$ ipython --no-banner

In [1]: import numpy as np

In [2]: from numpy import linalg as LA

In [3]: np.set_printoptions(precision=3, suppress=True, linewidth=200)

In [4]: arr = np.loadtxt("w.csv", delimiter=",")

In [5]: print(arr)
[[0.2   0.4   0.4   0.   ]
 [0.2   0.2   0.2   0.4  ]
 [0.286 0.286 0.143 0.286]
 [0.25  0.    0.25  0.5  ]]

In [6]: q = arr.astype(float).copy()

In [7]: for j in range(4):
   ...:     q[:, j] -= q[:, :j] @ (q[:, :j].T @ q[:, j])
   ...:     q[:, j] /= LA.norm(q[:, j])
   ...: 

In [8]: print(np.round(q.T @ q, 3) + 0)
[[1. 0. 0. 0.]
 [0. 1. 0. 0.]
 [0. 0. 1. 0.]
 [0. 0. 0. 1.]]

In [9]: blk = np.stack([arr, 5 * arr, arr[::-1]])

In [10]: print(blk.sum(axis=0))
[[1.45  2.4   2.65  0.5  ]
 [1.486 1.486 1.343 2.686]
 [1.914 1.914 1.057 2.114]
 [1.7   0.4   1.9   3.   ]]

In [11]: print(LA.matrix_rank(blk.reshape(3, -1)))
2

In [12]: print(np.einsum("bij,cij->bc", blk, blk))
[[ 1.28   6.402  0.814]
 [ 6.402 32.008  4.071]
 [ 0.814  4.071  1.28 ]]

In [13]: print(LA.matrix_rank(blk))
[4 4 4]

In [14]: print((blk @ arr.T).shape)
(3, 4, 4)

In [15]: hat = np.triu(np.array([[-8, 2, 7, 3], [-8, -2, -2, 6], [2, -8, 5, 8], [8, -3, 6, 5]]), 1) + np.eye(4)

In [16]: Y = hat @ arr @ LA.inv(hat)

In [17]: print(round(LA.det(Y), 3))
-0.006

In [18]: print(np.poly(Y))
[ 1.    -1.043  0.046  0.003 -0.006]

In [19]: Y = LA.invert(arr)
AttributeError: module 'numpy.linalg' has no attribute 'invert'


In [20]: Y = LA.inv(arr)

In [21]: print(np.round(LA.det(arr) * Y, 3) + 0)
[[ 0.     0.057 -0.04  -0.023]
 [ 0.    -0.029  0.     0.023]
 [-0.014  0.     0.02  -0.011]
 [ 0.007 -0.029  0.01   0.006]]

In [22]: print(round(float(LA.slogdet(arr)[0]), 3))
-1.0

In [23]: print((np.abs(Y) > 1e-9).astype(int))
[[0 1 1 1]
 [0 1 0 1]
 [1 0 1 1]
 [1 1 1 1]]

In [24]: u = np.array([1, 0, -2, 1])

In [25]: v = np.array([0, -5, -5, 0, 1])

In [26]: J = u[:, None] + v[None, :]

In [27]: print(J)
[[ 1 -4 -4  1  2]
 [ 0 -5 -5  0  1]
 [-2 -7 -7 -2 -1]
 [ 1 -4 -4  1  2]]

In [28]: rk = LA.matrix_rank(J)

In [29]: print(rk)
2

In [30]: null = LA.svd(J)[2][rk:].T

In [31]: print(LA.matrix_rank(J.T @ J), LA.matrix_rank(J @ J.T))
2 2

In [32]: print([int(LA.matrix_rank(J[:i])) for i in range(1, len(J) + 1)])
[1, 2, 2, 2]

In [33]: print([int(LA.matrix_rank(J[:, :j + 1])) for j in range(5)])
[1, 2, 2, 2, 2]

In [34]: print([int(LA.matrix_rank(np.delete(J, i, axis=0))) for i in range(4)])
[2, 2, 2, 2]

In [35]: rng = np.random.default_rng(15)

In [36]: K = np.eye(3, dtype=int)[rng.permutation(3)] * np.array([0, -5, -7])

In [37]: print(K)
[[ 0  0  0]
 [ 0  0 -7]
 [ 0 -5  0]]

In [38]: left, sigma, Vh = LA.svd(K)

In [39]: print(sigma)
[7. 5. 0.]

In [40]: Y = left[:, :2] @ np.diag(sigma[:2]) @ Vh[:2]

In [41]: print(round(float(LA.norm(K - Y) / LA.norm(K)), 3))
0.0

In [42]: print(np.abs(K - Y).max())
0.0

In [43]: G = K.T @ K

In [44]: print(np.allclose(G, G.T))
True

In [45]: print(LA.matrix_rank(G))
2

In [46]: print(LA.eigvalsh(G)[::-1])
[49. 25.  0.]

In [47]: print(np.diag(G))
[ 0 25 49]

In [48]: print(G)
[[ 0  0  0]
 [ 0 25  0]
 [ 0  0 49]]

In [49]: blk = np.stack([K, 3 * K, K[::-1]])

In [50]: print(blk.shape)
(3, 3, 3)

In [51]: print(LA.norm(blk, axis=(1, 2)))
[ 8.602 25.807  8.602]

In [52]: print(np.einsum("bij,cij->bc", blk, blk))
[[ 74 222  49]
 [222 666 147]
 [ 49 147  74]]

In [53]: print((blk @ K.T).shape)
(3, 3, 3)

In [54]: print(np.unique(K.round(6), axis=0).shape)
(3, 3)

In [55]: print(np.allclose(K[:-1].T @ LA.lstsq(K[:-1].T, K[-1])[0], K[-1]))
False

In [56]: X = np.load("out17.npy")

In [57]: print(X)
[[  9.374 -32.503 -26.677]
 [ -2.682  -5.109  26.649]
 [ -1.715  -8.871  -0.483]
 [  4.092  -2.237  -3.136]
 [-20.103   7.927  25.662]
 [ 10.783 -11.718   6.974]
 [  8.701  -2.559 -15.686]
 [ 18.612 -35.707 -17.199]
 [ -5.971  18.169   6.821]
 [-27.109  13.069  12.545]
 [  1.281 -14.048  -1.111]
 [-11.811  22.051   0.592]
 [ -1.849   5.262  -6.24 ]
 [-10.253 -12.033  11.007]
 [-10.221  17.068 -18.531]
 [ 16.78  -25.189  12.065]
 [ -1.831 -28.025 -16.178]
 [  0.881  -4.437   7.714]
 [ 18.09  -19.373 -29.747]]

In [58]: vec = np.array([3, 0, 1])

In [59]: rhs = X @ vec

In [60]: print(np.round(LA.solve(X.T @ X, X.T @ rhs), 3) + 0)
[3. 0. 1.]

In [61]: print(np.round(LA.pinv(X) @ X, 3) + 0)
[[1. 0. 0.]
 [0. 1. 0.]
 [0. 0. 1.]]

In [62]: print(np.round(LA.lstsq(X, rhs)[0], 3) + 0)
[3. 0. 1.]

In [63]: rhs = rhs + 0.05 * rng.normal(size=19)

In [64]: print(rhs)
[  1.484  18.531  -5.675   9.16  -34.673  39.349  10.457  38.565 -11.041 -68.812   2.837 -34.805 -11.814 -19.742 -49.183  62.421 -21.601  10.384  24.606]

In [65]: b, *_ = LA.lstsq(X, rhs)

In [66]: print([round(float(LA.norm(LA.solve(X.T @ X + lam * np.eye(3), X.T @ rhs))), 2) for lam in (0, 1, 10, 100)])
[3.16, 3.16, 3.14, 2.93]

In [67]: print(round(float(LA.norm(rhs - X @ b)), 3))
0.197

In [68]: q, Rm = LA.qr(X)

In [69]: print(q.shape, Rm.shape)
(19, 3) (3, 3)

In [70]: print(q @ Rm)
[[  9.374 -32.503 -26.677]
 [ -2.682  -5.109  26.649]
 [ -1.715  -8.871  -0.483]
 [  4.092  -2.237  -3.136]
 [-20.103   7.927  25.662]
 [ 10.783 -11.718   6.974]
 [  8.701  -2.559 -15.686]
 [ 18.612 -35.707 -17.199]
 [ -5.971  18.169   6.821]
 [-27.109  13.069  12.545]
 [  1.281 -14.048  -1.111]
 [-11.811  22.051   0.592]
 [ -1.849   5.262  -6.24 ]
 [-10.253 -12.033  11.007]
 [-10.221  17.068 -18.531]
 [ 16.78  -25.189  12.065]
 [ -1.831 -28.025 -16.178]
 [  0.881  -4.437   7.714]
 [ 18.09  -19.373 -29.747]]

In [71]: th = np.radians(104)

In [72]: Rm = np.eye(3)

In [73]: Rm[2, 2] = Rm[0, 0] = np.cos(th)

In [74]: Rm[2, 0], Rm[0, 2] = -np.sin(th), np.sin(th)

In [75]: print(Rm)
[[-0.242  0.     0.97 ]
 [ 0.     1.     0.   ]
 [-0.97   0.    -0.242]]

In [76]: Y = X @ Rm.T

In [77]: print(round(LA.det(Rm), 3), round(float(np.trace(Rm)), 3))
1.0 0.516

In [78]: W0 = np.load("sample0.npy")

In [79]: print(W0)
[[5. 1. 1. 1.]
 [1. 5. 1. 1.]
 [1. 1. 5. 1.]
 [1. 1. 1. 5.]]

In [80]: low = LA.cholesky(W0)

In [81]: print(np.round(np.prod(np.diag(low)) ** 2, 3), np.round(LA.det(W0), 3))
512.0 512.0

In [82]: print(np.diag(low) ** 2)
[5.    4.8   4.667 4.571]

In [83]: print(LA.eigvalsh(W0).min() > 0)
True

In [84]: blk = np.stack([W0, 3 * W0, W0[::-1]])

In [85]: print(LA.det(blk))
[  512. 41472.   512.]

In [86]: print((blk @ W0.T).shape)
(3, 4, 4)

In [87]: F = np.load("layer5.npy")

In [88]: print(F)
[[-2 -1  0  0]
 [-3 -2  2 -2]
 [-5 -1  4  0]
 [-7  1  2 -2]
 [-5 -1  3 -3]
 [-4  1  5 -3]
 [-4 -1  3 -1]
 [-5 -3  2 -2]
 [-5 -1  0  0]
 [-4 -3  1  0]
 [-2 -1  0  1]
 [-4 -3  0 -1]]

In [89]: D = LA.norm(F[:, None] - F[None], axis=-1)

In [90]: print(D[11])
[3.    2.646 4.69  5.477 4.243 6.708 3.606 2.449 2.449 1.414 3.464 0.   ]

In [91]: print(np.unravel_index(D.round(6).argmax(), D.shape))
(np.int64(5), np.int64(10))

In [92]: print(D.shape)
(12, 12)

In [93]: print(D[11].round(6).argsort(kind="stable")[:4])
[11  9  7  8]

In [94]: vec = np.array([2, 0, 1, 1])

In [95]: rhs = F @ vec

In [96]: print(np.round(LA.pinv(F) @ F, 3) + 0)
[[1. 0. 0. 0.]
 [0. 1. 0. 0.]
 [0. 0. 1. 0.]
 [0. 0. 0. 1.]]

In [97]: print(np.round(LA.solve(F.T @ F, F.T @ rhs), 3) + 0)
[2. 0. 1. 1.]

In [98]: rhs = rhs + 0.02 * rng.normal(size=12)

In [99]: print(rhs)
[ -3.987  -6.004  -6.03  -14.031  -9.996  -5.986  -5.971 -10.012  -9.998  -7.016  -3.008  -9.046]

In [100]: b, *_ = LA.lstsq(F, rhs)

In [101]: print(b)
[2.004 0.002 1.004 0.998]

In [102]: Y = np.array([[2, -2, 1], [0, -1, 1], [1, 1, 1], [2, 2, 2]])

In [103]: print(np.einsum("ij->j", F))
[-50 -15  22 -13]

In [104]: print(LA.matrix_rank(np.vstack([F, Y.T])))
4

In [105]: print(np.einsum("ik,kj->ij", F, Y))
[[ -4   5  -3]
 [ -8   6  -7]
 [ -6  15  -2]
 [-16  11  -8]
 [-13   8  -9]
 [ -9   6  -4]
 [ -7  10  -4]
 [-12  11 -10]
 [-10  11  -6]
 [ -7  12  -6]
 [ -2   7  -1]
 [-10   9  -9]]

In [106]: print(LA.matrix_rank(F @ Y))
3

In [107]: print(F @ Y)
[[ -4   5  -3]
 [ -8   6  -7]
 [ -6  15  -2]
 [-16  11  -8]
 [-13   8  -9]
 [ -9   6  -4]
 [ -7  10  -4]
 [-12  11 -10]
 [-10  11  -6]
 [ -7  12  -6]
 [ -2   7  -1]
 [-10   9  -9]]

In [108]: print(np.vstack([F, Y.T]).shape)
(15, 4)

In [109]: w1 = np.array([[0, -2, 0], [3, -2, -3], [-3, -2, -3], [3, -2, -3]])

In [110]: b = np.array([7, 9, -3])

In [111]: act = np.maximum(F @ w1 + b, 0)

In [112]: print(act)
[[ 4 15  0]
 [ 0 19  3]
 [ 0 13  0]
 [ 0 21  0]
 [ 0 21  0]
 [ 0 11  0]
 [ 0 15  0]
 [ 0 25  6]
 [ 4 21  0]
 [ 0 21  3]
 [ 7 13  0]
 [ 0 25  9]]

In [113]: basis = np.array([[-1, 2], [1, 1], [-1, -2]])

In [114]: print((act @ basis).round(6).argmax(axis=1))
[1 0 0 0 0 0 0 0 1 0 1 0]

In [115]: print(act @ basis)
[[11 23]
 [16 13]
 [13 13]
 [21 21]
 [21 21]
 [11 11]
 [15 15]
 [19 13]
 [17 29]
 [18 15]
 [ 6 27]
 [16  7]]

In [116]: m1 = np.array([[-9, 0, 6, 6],
     ...:     [0, 0, 0, 0],
     ...:     [-6, 0, 4, 4],
     ...:     [-6, 0, 4, 4],
     ...:     [-6, 0, 4, 4]])

In [117]: Y = np.array([[6, 7, -3], [-8, 1, 1]])

In [118]: basis = np.kron(Y, m1)

In [119]: print(basis)
[[-54   0  36  36 -63   0  42  42  27   0 -18 -18]
 [  0   0   0   0   0   0   0   0   0   0   0   0]
 [-36   0  24  24 -42   0  28  28  18   0 -12 -12]
 [-36   0  24  24 -42   0  28  28  18   0 -12 -12]
 [-36   0  24  24 -42   0  28  28  18   0 -12 -12]
 [ 72   0 -48 -48  -9   0   6   6  -9   0   6   6]
 [  0   0   0   0   0   0   0   0   0   0   0   0]
 [ 48   0 -32 -32  -6   0   4   4  -6   0   4   4]
 [ 48   0 -32 -32  -6   0   4   4  -6   0   4   4]
 [ 48   0 -32 -32  -6   0   4   4  -6   0   4   4]]

In [120]: print(LA.matrix_rank(basis))
2

In [121]: print(round(float(LA.norm(m1, 2) / LA.norm(m1)), 3))
1.0

In [122]: print([round(float(x), 3) for x in LA.svd(m1, compute_uv=False)[:3]])
[18.894, 0.0, 0.0]

In [123]: print(LA.matrix_rank(m1, rtol=0.1))
1

In [124]: vec = np.array([-4, -1, -3, 5])

In [125]: print((m1 * vec).sum(axis=1))
[48  0 32 32 32]

In [126]: print(np.sign((m1 @ vec).round(6)))
[1 0 1 1 1]

In [127]: print(m1 @ (2 * vec))
[96  0 64 64 64]

In [128]: left, sigma, Vh = LA.svd(m1)

In [129]: evecs = Vh[:(sigma > 1e-8).sum()]

In [130]: vec = m1[0] + 4 * m1[1] + rng.integers(2) * np.eye(4)[2]

In [131]: print(vec)
[-9.  0.  7.  6.]

In [132]: print(np.round(LA.norm(vec - evecs.T @ evecs @ vec), 3))
0.874

In [133]: print(evecs.T @ evecs)
[[ 0.529  0.    -0.353 -0.353]
 [ 0.     0.     0.     0.   ]
 [-0.353  0.     0.235  0.235]
 [-0.353  0.     0.235  0.235]]

In [134]: feats = np.load("m.npy")

In [135]: print(feats)
[[ 1.  9.  1.  7.]
 [ 0. -3.  2.  2.]
 [ 0.  2.  0.  1.]
 [ 0.  0.  2. -3.]]

In [136]: vec = np.array([1, -2, 1, 2])

In [137]: rhs = feats @ vec

In [138]: print(rhs)
[-2. 12. -2. -4.]

In [139]: print(np.round(LA.solve(feats.T, feats[1]), 3) + 0)
[0. 1. 0. 0.]

In [140]: LA.solve(feats, rhs[:-1])
ValueError: solve1: Input operand 1 has a mismatch in its core dimension 0, with gufunc signature (m,m),(m)->(m) (size 3 is different from 4)


In [141]: print(LA.solve(feats, rhs + feats[:, 0]))
[ 2. -2.  1.  2.]

In [142]: print(LA.solve(feats, rhs))
[ 1. -2.  1.  2.]

In [143]: print(LA.solve(feats, 2 * rhs))
[ 2. -4.  2.  4.]

In [144]: print(round(np.log10(LA.cond(feats))))
2

In [145]: print(np.round(LA.norm(feats, 2) / LA.norm(feats), 3))
0.918

In [146]: hat = np.triu(np.array([[5, 2, 5, 0], [0, 2, 4, 1], [4, 1, 0, 3], [2, 0, 5, 5]]), 1) + np.eye(4)

In [147]: Y = hat @ feats @ LA.inv(hat)

In [148]: print(np.poly(Y))
[  1.   5.  -3. -29.  26.]

In [149]: print(hat @ feats - feats @ hat)
[[  0.   2. -37.  -3.]
 [  0.   8.  14.  -2.]
 [  0.   0.  -2. -11.]
 [  0.   0.   0.  -6.]]

In [150]: print(np.round(LA.det(Y), 3))
26.0

In [151]: z = rng.permutation(4)

In [152]: Y = feats[:, z] * rng.choice([-1, 1], 4)

In [153]: print(Y)
[[-9. -7. -1. -1.]
 [ 3. -2. -0. -2.]
 [-2. -1. -0. -0.]
 [-0.  3. -0. -2.]]

In [154]: left, _, Vh = LA.svd(feats.T @ Y)

In [155]: print(np.round(left @ Vh, 3) + 0)
[[ 0.  0. -1.  0.]
 [-1.  0.  0.  0.]
 [ 0.  0.  0. -1.]
 [ 0. -1.  0.  0.]]

In [156]: print(np.round(LA.lstsq(feats, Y)[0], 3) + 0)
[[ 0.  0. -1.  0.]
 [-1.  0.  0.  0.]
 [ 0.  0.  0. -1.]
 [ 0. -1.  0.  0.]]

In [157]: G = np.cov(F, rowvar=False)

In [158]: print(round(np.corrcoef(F[:, 3], F[:, 1])[0, 1], 3))
-0.268

In [159]: print(np.corrcoef(F.T))
[[ 1.    -0.263 -0.356  0.436]
 [-0.263  1.     0.454 -0.268]
 [-0.356  0.454  1.    -0.62 ]
 [ 0.436 -0.268 -0.62   1.   ]]

In [160]: print(LA.eigvalsh(G)[::-1])
[4.86  1.52  1.328 0.701]

In [161]: print(F.std(axis=0))
[1.344 1.299 1.624 1.256]

In [162]: print(np.median(F, axis=0))
[-4. -1.  2. -1.]

In [163]: print(np.argsort(-F.std(axis=0).round(6), kind="stable"))
[2 0 1 3]

In [164]: print(G.shape)
(4, 4)
